>>> import numpy as np
>>> import numpy.linalg as la
>>> np.set_printoptions(precision=2, suppress=True, linewidth=100, floatmode="fixed")
>>> def rd(a):
...     return np.round(a, 2) + 0
... 
>>> feats = np.loadtxt("m.csv", delimiter=",")
>>> print(feats)
[[ -1.00   8.00  -3.00  -1.00   9.00  -1.00   8.00  -1.00   5.00  -6.00]
 [  0.00  10.00  -6.00  -3.00  16.00  16.00  -1.00 -11.00 -12.00 -14.00]
 [-22.00   0.00  22.00  -1.00  12.00  -3.00   7.00  -5.00   4.00  -7.00]
 [-40.00   0.00  20.00  10.00   4.00   8.00  -8.00 -10.00  -5.00  -9.00]
 [-10.00  -6.00   1.00   3.00   8.00  13.00  -2.00  -5.00 -13.00  -3.00]
 [ -4.00   3.00   6.00   3.00  10.00   7.00  12.00  -9.00   0.00 -11.00]
 [  0.00   0.00   0.00   0.00   0.00   0.00   0.00   0.00   0.00   0.00]
 [-17.00  -5.00  11.00   5.00  -1.00   8.00  -2.00   5.00 -10.00  -1.00]
 [ -2.00  -4.00  -5.00  -1.00  17.00  15.00   2.00  -3.00 -22.00  -2.00]
 [-17.00   3.00  -3.00   5.00   7.00  19.00 -11.00 -11.00 -12.00 -11.00]
 [  6.00  -2.00  -1.00   1.00   2.00   2.00   4.00   1.00 -10.00   3.00]
 [-14.00  13.00  10.00   0.00  -2.00  -9.00   6.00  -4.00  -5.00   9.00]
 [-21.00  -6.00  -2.00   4.00   0.00   3.00 -17.00  -4.00 -14.00   7.00]
 [-13.00  13.00   5.00  -2.00   5.00   9.00  -5.00  -2.00   1.00 -15.00]]
>>> x = np.array([1, -2, 0, 1, 1, 3, 2, -3, 1, 1])
>>> y = feats @ x
>>> print(y)
[  6.00  46.00   6.00  -2.00  47.00  64.00   0.00  -9.00  56.00  34.00  17.00 -41.00 -25.00 -27.00]
>>> print(rd(la.solve(feats.T @ feats, feats.T @ y)))
[ 1.00 -2.00  0.00  1.00  1.00  3.00  2.00 -3.00  1.00  1.00]
>>> rng = np.random.default_rng(49078)
>>> y = y + 0.02 * rng.normal(size=14)
>>> print(rd(y))
[  6.01  45.95   6.05  -1.99  46.99  63.99   0.00  -8.99  56.00  34.02  16.98 -41.05 -25.01 -26.99]
>>> c, *_ = la.lstsq(feats, y)
>>> print(c.round())
[ 1.00 -2.00  0.00  1.00  1.00  3.00  2.00 -3.00  1.00  1.00]
>>> print(rd(c))
[ 1.00 -2.00  0.00  1.00  1.01  3.01  2.00 -3.00  1.01  1.01]
>>> print(rd(feats.T @ (y - feats @ c)))
[0.00 0.00 0.00 0.00 0.00 0.00 0.00 0.00 0.00 0.00]
>>> print(feats.shape)
(14, 10)
>>> print(rd(feats.mean(axis=0)))
[-11.07   1.93   3.93   1.64   6.21   6.21  -0.50  -4.21  -6.64  -4.29]
>>> print(la.matrix_rank(feats))
10
>>> print(np.unravel_index(np.abs(feats).argmax(), feats.shape))
(np.int64(3), np.int64(0))
>>> print(feats - feats[0])
[[  0.00   0.00   0.00   0.00   0.00   0.00   0.00   0.00   0.00   0.00]
 [  1.00   2.00  -3.00  -2.00   7.00  17.00  -9.00 -10.00 -17.00  -8.00]
 [-21.00  -8.00  25.00   0.00   3.00  -2.00  -1.00  -4.00  -1.00  -1.00]
 [-39.00  -8.00  23.00  11.00  -5.00   9.00 -16.00  -9.00 -10.00  -3.00]
 [ -9.00 -14.00   4.00   4.00  -1.00  14.00 -10.00  -4.00 -18.00   3.00]
 [ -3.00  -5.00   9.00   4.00   1.00   8.00   4.00  -8.00  -5.00  -5.00]
 [  1.00  -8.00   3.00   1.00  -9.00   1.00  -8.00   1.00  -5.00   6.00]
 [-16.00 -13.00  14.00   6.00 -10.00   9.00 -10.00   6.00 -15.00   5.00]
 [ -1.00 -12.00  -2.00   0.00   8.00  16.00  -6.00  -2.00 -27.00   4.00]
 [-16.00  -5.00   0.00   6.00  -2.00  20.00 -19.00 -10.00 -17.00  -5.00]
 [  7.00 -10.00   2.00   2.00  -7.00   3.00  -4.00   2.00 -15.00   9.00]
 [-13.00   5.00  13.00   1.00 -11.00  -8.00  -2.00  -3.00 -10.00  15.00]
 [-20.00 -14.00   1.00   5.00  -9.00   4.00 -25.00  -3.00 -19.00  13.00]
 [-12.00   5.00   8.00  -1.00  -4.00  10.00 -13.00  -1.00  -4.00  -9.00]]
>>> print(np.diff(feats, axis=0))
[[  1.00   2.00  -3.00  -2.00   7.00  17.00  -9.00 -10.00 -17.00  -8.00]
 [-22.00 -10.00  28.00   2.00  -4.00 -19.00   8.00   6.00  16.00   7.00]
 [-18.00   0.00  -2.00  11.00  -8.00  11.00 -15.00  -5.00  -9.00  -2.00]
 [ 30.00  -6.00 -19.00  -7.00   4.00   5.00   6.00   5.00  -8.00   6.00]
 [  6.00   9.00   5.00   0.00   2.00  -6.00  14.00  -4.00  13.00  -8.00]
 [  4.00  -3.00  -6.00  -3.00 -10.00  -7.00 -12.00   9.00   0.00  11.00]
 [-17.00  -5.00  11.00   5.00  -1.00   8.00  -2.00   5.00 -10.00  -1.00]
 [ 15.00   1.00 -16.00  -6.00  18.00   7.00   4.00  -8.00 -12.00  -1.00]
 [-15.00   7.00   2.00   6.00 -10.00   4.00 -13.00  -8.00  10.00  -9.00]
 [ 23.00  -5.00   2.00  -4.00  -5.00 -17.00  15.00  12.00   2.00  14.00]
 [-20.00  15.00  11.00  -1.00  -4.00 -11.00   2.00  -5.00   5.00   6.00]
 [ -7.00 -19.00 -12.00   4.00   2.00  12.00 -23.00   0.00  -9.00  -2.00]
 [  8.00  19.00   7.00  -6.00   5.00   6.00  12.00   2.00  15.00 -22.00]]
>>> data = np.load("data.npy")
>>> print(data)
[[2 0 0 0 0 0 0 0 0 0]
 [2 1 0 0 0 0 0 0 0 0]
 [2 1 0 0 0 0 0 0 0 0]
 [1 3 3 2 0 0 0 0 0 0]
 [3 0 3 1 2 0 0 0 0 0]
 [2 0 1 1 0 1 0 0 0 0]
 [2 0 2 2 3 1 1 0 0 0]
 [3 0 3 3 3 1 2 2 0 0]
 [1 2 2 1 3 2 3 0 3 0]
 [3 1 2 0 2 2 1 2 0 3]]
>>> # triangular: eigenvalues sit on the diagonal
>>> print(rd(np.trace(la.pinv(data) @ data)))
9.0
>>> print(np.abs(np.diag(la.qr(data)[1])) > 1e-9)
[ True  True  True  True  True  True  True  True  True False]
>>> print(rd(data @ la.pinv(data) @ data))
[[2.00 0.00 0.00 0.00 0.00 0.00 0.00 0.00 0.00 0.00]
 [2.00 1.00 0.00 0.00 0.00 0.00 0.00 0.00 0.00 0.00]
 [2.00 1.00 0.00 0.00 0.00 0.00 0.00 0.00 0.00 0.00]
 [1.00 3.00 3.00 2.00 0.00 0.00 0.00 0.00 0.00 0.00]
 [3.00 0.00 3.00 1.00 2.00 0.00 0.00 0.00 0.00 0.00]
 [2.00 0.00 1.00 1.00 0.00 1.00 0.00 0.00 0.00 0.00]
 [2.00 0.00 2.00 2.00 3.00 1.00 1.00 0.00 0.00 0.00]
 [3.00 0.00 3.00 3.00 3.00 1.00 2.00 2.00 0.00 0.00]
 [1.00 2.00 2.00 1.00 3.00 2.00 3.00 0.00 3.00 0.00]
 [3.00 1.00 2.00 0.00 2.00 2.00 1.00 2.00 0.00 3.00]]
>>> A2 = data + rng.integers(-2, 3, (10, 9)) @ rng.integers(-2, 3, (9, 10))
>>> print(A2)
[[  9  -2  -1   2   0   4  -4   1   0  10]
 [  3   0   5   4   4   7  -4  -8   2   3]
 [ -1  10  -1   6   6  -1   2  -2   0  -3]
 [ 14  -3  15  -2  -4   4  -1  -1 -11   7]
 [  7   2   7  -3  -2   0  -8  -7  -5   9]
 [ -2   3  10  -6   6  -5   1   4  -4   3]
 [  1   7  -3  -1  12  -8   0  14  -3  12]
 [ -4   8   5   2   4  -3   3   2  -4   0]
 [ -5  -3   1  -4  12   2   5  13   3   6]
 [  5  -4  -4  13  -5   9   6   7  -1   1]]
>>> print(np.abs(A2 - data).sum(axis=1))
[31 39 33 63 47 47 64 28 47 53]
>>> print(la.matrix_rank(A2 - data, tol=1e-8))
9
>>> x = np.array([2, 4, 3, 4, -3, 4, -4, -4, -2, -3])
>>> y = A2 @ x
>>> c, lr = np.zeros(10), 1 / la.norm(A2, 2) ** 2
>>> for i in range(150):
...     c -= lr * A2.T @ (A2 @ c - y)
...     if i % 50 == 0: print(i, round(la.norm(A2 @ c - y), 2))
... 
0 82.06
50 1.88
100 1.03
>>> print(rd(la.cond(A2)))
234.4
>>> print(la.cond(data) > 100)
True
>>> print(np.argsort(-la.norm(data, axis=0).round(6), kind="stable")[:3])
[0 2 4]
>>> print(la.matrix_rank(data, rtol=0.1))
7
>>> print(np.prod(np.diag(data)), rd(la.det(data)))
0 0.0
>>> print(rd(np.sort(la.eigvals(data))))
[0.00 1.00 1.00 1.00 2.00 2.00 2.00 2.00 3.00 3.00]
>>> print(data @ data)
[[ 4  0  0  0  0  0  0  0  0  0]
 [ 6  1  0  0  0  0  0  0  0  0]
 [ 6  1  0  0  0  0  0  0  0  0]
 [16 12  6  4  0  0  0  0  0  0]
 [19  6  9  4  4  0  0  0  0  0]
 [ 9  4  4  3  0  1  0  0  0  0]
 [23  8 18 10  9  2  1  0  0  0]
 [36 12 29 20 18  5  6  4  0  0]
 [33 13 26 16 24 11 12  0  9  0]
 [39  6 22 12 19 11  8 10  0  9]]
>>> F = np.array([[1, -3, 9, -27],
...     [1, -2, 4, -8],
...     [1, -1, 1, -1],
...     [1, 0, 0, 0],
...     [1, 1, 1, 1],
...     [1, 2, 4, 8],
...     [1, 3, 9, 27],
...     [1, 4, 16, 64],
...     [1, 5, 25, 125]])
>>> print(F)
[[  1  -3   9 -27]
 [  1  -2   4  -8]
 [  1  -1   1  -1]
 [  1   0   0   0]
 [  1   1   1   1]
 [  1   2   4   8]
 [  1   3   9  27]
 [  1   4  16  64]
 [  1   5  25 125]]
>>> # column 3 is much longer than the rest
>>> proj = F @ la.solve(F.T @ F, F.T)
>>> print(rd(la.eigvalsh(proj)))
[0.00 0.00 0.00 0.00 0.00 1.00 1.00 1.00 1.00]
>>> print(np.allclose(proj @ proj, proj))
True
>>> print(rd(np.diag(proj)))
[0.86 0.33 0.37 0.31 0.26 0.31 0.37 0.33 0.86]
>>> print(rd(np.trace(proj)))
4.0
